In [1]: import numpy as np

In [2]: np.set_printoptions(suppress=True, linewidth=160)

In [3]: K = np.load("run16.npy")

In [4]: K
Out[4]: 
array([[0, 0, 0, 0],
       [1, 1, 0, 0],
       [0, 0, 0, 0],
       [0, 0, 1, 1]])

In [5]: t = np.radians(30)

In [6]: R = np.eye(4)

In [7]: R[0, 0] = R[3, 3] = np.cos(t)

In [8]: R[0, 3], R[3, 0] = -np.sin(t), np.sin(t)

In [9]: R.round(2)
Out[9]: 
array([[ 0.87,  0.  ,  0.  , -0.5 ],
       [ 0.  ,  1.  ,  0.  ,  0.  ],
       [ 0.  ,  0.  ,  1.  ,  0.  ],
       [ 0.5 ,  0.  ,  0.  ,  0.87]])

In [10]: Y = K @ R.T

In [11]: round(float(np.linalg.det(R)), 2), round(np.trace(R), 2)
Out[11]: (1.0, np.float64(3.73))

In [12]: np.round(np.linalg.svd(K, compute_uv=False), 2), np.round(np.linalg.svd(Y, compute_uv=False), 2) + 0
Out[12]: (array([1.41, 1.41, 0.  , 0.  ]), array([1.41, 1.41, 0.  , 0.  ]))

In [13]: np.round(np.abs(Y - K).max(axis=0), 2)
Out[13]: array([0.5, 0. , 0. , 0.5])

In [14]: np.allclose(np.linalg.norm(K, axis=1), np.linalg.norm(Y, axis=1))
Out[14]: True

In [15]: Y.round(2)
Out[15]: 
array([[ 0.  ,  0.  ,  0.  ,  0.  ],
       [ 0.87,  1.  ,  0.  ,  0.5 ],
       [ 0.  ,  0.  ,  0.  ,  0.  ],
       [-0.5 ,  0.  ,  1.  ,  0.87]])

In [16]: feats = np.loadtxt("layer16.csv", delimiter=",")

In [17]: feats.round(2)
Out[17]: 
array([[ 0.85,  0.15,  0.46, -0.15,  0.15],
       [ 0.15,  0.85, -0.46,  0.15, -0.15],
       [ 0.46, -0.46, -0.38,  0.46, -0.46],
       [-0.15,  0.15,  0.46,  0.85,  0.15],
       [ 0.15, -0.15, -0.46,  0.15,  0.85]])

In [18]: vals, evecs = np.linalg.eigh(feats)

In [19]: np.unique(vals.round(6) + 0, return_counts=True)[1]
Out[19]: array([1, 4])

In [20]: print(np.round(np.linalg.svd(feats, compute_uv=False), 2))
[1. 1. 1. 1. 1.]

In [21]: (vals > 1e-8).sum(), (vals < -1e-8).sum()
Out[21]: (np.int64(4), np.int64(1))

In [22]: vec = np.array([8, 0, 6, 0])

In [23]: h1 = np.maximum(K @ vec, 0)

In [24]: np.round(np.tanh(K @ vec), 2)
Out[24]: array([0., 1., 0., 1.])

In [25]: try:
    ...:     np.linalg.cholesky(feats)
    ...: except np.linalg.LinAlgError as e:
    ...:     print(repr(e))
    ...: 
LinAlgError('Matrix is not positive definite')

In [26]: [round(float(np.linalg.det(feats[:i, :i])), 2) + 0 for i in range(1, 6)]
Out[26]: [0.85, 0.69, -0.69, -0.85, -1.0]

In [27]: print(np.all(np.linalg.eigvalsh(feats) > 0))
False

In [28]: np.round(np.linalg.eigvalsh(feats).min(), 2)
Out[28]: np.float64(-1.0)

In [29]: basis = np.sign(np.array([[-2, -3, 3], [-2, -2, -2], [2, 3, 0]]))

In [30]: Y = (np.tril(basis, -1) + np.eye(3)) @ (np.triu(basis, 1) + np.eye(3))

In [31]: vals = np.array([5, 1, 2])

In [32]: W0 = np.rint(Y * vals @ np.linalg.inv(Y)) + 0

In [33]: print(W0)
[[ 7.  3.  1.]
 [-4. -1. -2.]
 [ 6.  3.  2.]]

In [34]: Y = W0 / np.sqrt((W0 ** 2).mean(axis=1, keepdims=True))

In [35]: np.round(np.linalg.norm(Y, axis=1), 2)
Out[35]: array([1.73, 1.73, 1.73])

In [36]: print(np.linalg.matrix_rank(W0 - W0.mean(axis=1, keepdims=True)))
2
